$ ipython --no-banner

In [1]: import numpy as np

In [2]: np.set_printoptions(suppress=True, linewidth=140)

In [3]: mat = np.load("arr.npy")

In [4]: mat.round(1) + 0
Out[4]: 
array([[ 2.5,  0.5, -1.7,  0.1,  0. ],
       [ 2.3,  0.5, -1.8,  0.2,  0.3],
       [ 0. , -0.5,  1.9, -0.8, -2.1],
       [-1.5, -0.6,  2.2, -0.6, -1.2],
       [-1. ,  0.4, -1.5,  0.8,  2.2],
       [-1.6, -0.6,  2.1, -0.5, -1.1],
       [-1.7,  0.3, -0.9,  0.8,  2.1],
       [ 2. , -0.2,  0.6, -0.7, -2. ],
       [-0.9, -0.6,  2.2, -0.7, -1.6],
       [ 2.7,  0.2, -0.9, -0.3, -1. ],
       [-1.2,  0.4, -1.3,  0.8,  2.2],
       [ 2.7,  0.3, -1.1, -0.2, -0.8],
       [-2.5, -0.4,  1.5, -0.1,  0.2],
       [-2.7, -0.3,  1. ,  0.2,  0.8],
       [-1.1,  0.4, -1.4,  0.8,  2.2],
       [-1.1, -0.6,  2.2, -0.7, -1.5],
       [ 0.5, -0.5,  1.8, -0.9, -2.2],
       [ 0.3, -0.5,  1.8, -0.8, -2.1],
       [-1.7,  0.3, -0.9,  0.8,  2.1],
       [ 1.2, -0.4,  1.3, -0.8, -2.2],
       [-2.6, -0.1,  0.4,  0.4,  1.4],
       [-2.6, -0.1,  0.5,  0.4,  1.3]])

In [5]: G = mat.T @ mat

In [6]: np.linalg.matrix_rank(G)
Out[6]: np.int64(2)

In [7]: np.round(np.diag(G), 1)
Out[7]: array([74.9,  3.9, 50.3,  8.7, 60.2])

In [8]: np.round(np.linalg.svd(mat, compute_uv=False) ** 2, 1) + 0
Out[8]: array([108.9,  89.1,   0. ,   0. ,   0. ])

In [9]: np.allclose(G, G.T)
Out[9]: True

In [10]: np.round(np.linalg.eigvalsh(G)[::-1], 1) + 0
Out[10]: array([108.9,  89.1,   0. ,   0. ,   0. ])

In [11]: other = mat / np.linalg.norm(mat, axis=1)
Traceback (most recent call last):
  Cell In[11], line 1
    other = mat / np.linalg.norm(mat, axis=1)
ValueError: operands could not be broadcast together with shapes (22,5) (22,) 


In [12]: other = mat / np.linalg.norm(mat, axis=1, keepdims=True)

In [13]: G = other @ other.T

In [14]: np.argwhere(np.triu(np.abs(G) > 0.95, 1))
Out[14]: 
array([[ 0,  1],
       [ 0, 12],
       [ 1, 12],
       [ 2, 16],
       [ 2, 17],
       [ 3,  5],
       [ 3,  8],
       [ 3, 15],
       [ 4, 10],
       [ 4, 14],
       [ 4, 16],
       [ 4, 17],
       [ 4, 18],
       [ 4, 19],
       [ 5,  8],
       [ 5, 15],
       [ 6,  7],
       [ 6, 10],
       [ 6, 14],
       [ 6, 18],
       [ 6, 19],
       [ 7, 18],
       [ 8, 15],
       [ 9, 11],
       [ 9, 13],
       [ 9, 20],
       [ 9, 21],
       [10, 14],
       [10, 16],
       [10, 18],
       [10, 19],
       [11, 12],
       [11, 13],
       [11, 20],
       [11, 21],
       [12, 13],
       [13, 20],
       [13, 21],
       [14, 16],
       [14, 17],
       [14, 18],
       [14, 19],
       [16, 17],
       [16, 19],
       [18, 19],
       [20, 21]])

In [15]: G[1].round(1)
Out[15]: array([ 1. ,  1. , -0.5, -0.9,  0.1, -0.9, -0.2,  0.3, -0.8,  0.8,  0.1,  0.9, -1. , -0.9,  0.1, -0.8, -0.3, -0.4, -0.2, -0.1, -0.7, -0.7])
